$ python3 -q
>>> import numpy as np
>>> np.set_printoptions(precision=3, suppress=True, linewidth=120)
>>> M = np.array([[0, 0, 0, -4, 0, -2],
...     [0, 0, 0, -2, -2, -2],
...     [0, 0, 0, 0, -2, 0],
...     [0, 0, 0, -4, 0, -2],
...     [0, 0, 0, -2, -2, -2],
...     [0, 0, 0, 0, -2, 0]])
>>> # columns 0 and 1 are equal
>>> rng = np.random.default_rng(80)
>>> z = rng.permutation(6)
>>> z
array([1, 4, 0, 2, 3, 5])
>>> out = M[z][:, z]
>>> np.round(np.linalg.det(out), 3), round(float(np.linalg.det(M[z])), 3)
(np.float64(0.0), 0.0)
>>> np.diag(out)
array([ 0, -2,  0,  0, -4,  0])
>>> np.trace(out)
np.int64(-6)
>>> out
array([[ 0, -2,  0,  0, -2, -2],
       [ 0, -2,  0,  0, -2, -2],
       [ 0,  0,  0,  0, -4, -2],
       [ 0, -2,  0,  0,  0,  0],
       [ 0,  0,  0,  0, -4, -2],
       [ 0, -2,  0,  0,  0,  0]])
>>> theta = np.deg2rad(180)
>>> mat = np.eye(9)
>>> mat[np.ix_([6, 0], [6, 0])] = [[np.cos(theta), -np.sin(theta)], [np.sin(theta), np.cos(theta)]]
>>> print(mat.round(3) + 0)
[[-1.  0.  0.  0.  0.  0.  0.  0.  0.]
 [ 0.  1.  0.  0.  0.  0.  0.  0.  0.]
 [ 0.  0.  1.  0.  0.  0.  0.  0.  0.]
 [ 0.  0.  0.  1.  0.  0.  0.  0.  0.]
 [ 0.  0.  0.  0.  1.  0.  0.  0.  0.]
 [ 0.  0.  0.  0.  0.  1.  0.  0.  0.]
 [ 0.  0.  0.  0.  0.  0. -1.  0.  0.]
 [ 0.  0.  0.  0.  0.  0.  0.  1.  0.]
 [ 0.  0.  0.  0.  0.  0.  0.  0.  1.]]
>>> def softmax(z):
...     e = np.exp(z - z.max(axis=-1, keepdims=True))
...     return e / e.sum(axis=-1, keepdims=True)
... 
>>> softmax(M[3])
array([0.241, 0.241, 0.241, 0.004, 0.241, 0.033])
>>> np.round(softmax(10 * M[3]), 3) + 0
array([0.25, 0.25, 0.25, 0.  , 0.25, 0.  ])
>>> softmax(M).sum(axis=1)
array([1., 1., 1., 1., 1., 1.])
>>> scores = M @ M.T / np.sqrt(6)
>>> np.round(softmax(scores), 3) + 0
array([[0.481, 0.018, 0.   , 0.481, 0.018, 0.   ],
       [0.245, 0.245, 0.009, 0.245, 0.245, 0.009],
       [0.044, 0.228, 0.228, 0.044, 0.228, 0.228],
       [0.481, 0.018, 0.   , 0.481, 0.018, 0.   ],
       [0.245, 0.245, 0.009, 0.245, 0.245, 0.009],
       [0.044, 0.228, 0.228, 0.044, 0.228, 0.228]])
